% ipython --no-banner

In [1]: import numpy as np

In [2]: import numpy.linalg as la

In [3]: np.set_printoptions(precision=2, suppress=True, linewidth=100, sign=" ")

In [4]: A = np.load("a.npy")

In [5]: print(A)
[[ -6.6   -3.76   9.6   -6.84 -13.43   4.8 ]
 [-11.58  -2.03  13.93  -0.78  -4.33   6.96]
 [  6.75  -2.91  -5.51  -9.6  -14.69  -2.76]
 [  4.14   4.    -7.07   8.32  15.33  -3.53]
 [ -3.28  -4.04   6.15  -8.72 -15.79   3.08]
 [ 11.37   2.2  -13.8    1.26   5.1   -6.9 ]
 [ -5.21  -3.93   8.18  -7.75 -14.62   4.09]
 [ 12.12   1.36 -14.09  -1.06   1.32  -7.05]
 [-11.23   0.91  11.67   6.33   7.93   5.83]
 [ -8.04  -3.51  11.    -5.68 -11.82   5.5 ]
 [ -8.75  -3.33  11.66  -5.   -10.83   5.83]
 [  6.99   3.71  -9.98   6.55  13.04  -4.99]
 [-11.7   -1.92  13.99  -0.45  -3.81   6.99]
 [ 12.21   1.16 -14.06  -1.59   0.44  -7.03]]

In [6]: print(la.matrix_rank(A, rtol=0.1))
2

In [7]: print(np.argsort(-la.norm(A, axis=0).round(6), kind="stable")[:3])
[ 2  4  0]

In [8]: print([round(float(x), 2) for x in la.svd(A, compute_uv=False)[:3]])
[64.25, 38.36, 0.0]

In [9]: print(round(float(la.norm(A, 2) / la.norm(A)), 2))
0.86

In [10]: gram = np.cov(A, rowvar=False)

In [11]: print(np.round(la.eigvalsh(gram)[::-1], 2) + 0)
[ 303.12  107.58    0.      0.      0.      0.  ]

In [12]: print(np.polyfit(A[:, 3], A[:, 4], 1))
[ 1.78 -0.11]

In [13]: print(np.corrcoef(A.T))
[[ 1.    0.61 -0.99  0.17  0.39 -0.99]
 [ 0.61  1.   -0.71  0.89  0.97 -0.71]
 [-0.99 -0.71  1.   -0.3  -0.5   1.  ]
 [ 0.17  0.89 -0.3   1.    0.97 -0.3 ]
 [ 0.39  0.97 -0.5   0.97  1.   -0.5 ]
 [-0.99 -0.71  1.   -0.3  -0.5   1.  ]]

In [14]: print(gram.shape)
(6, 6)

In [15]: print(A.std(axis=0))
[  9.04   2.85  11.06   5.64  10.33   5.53]
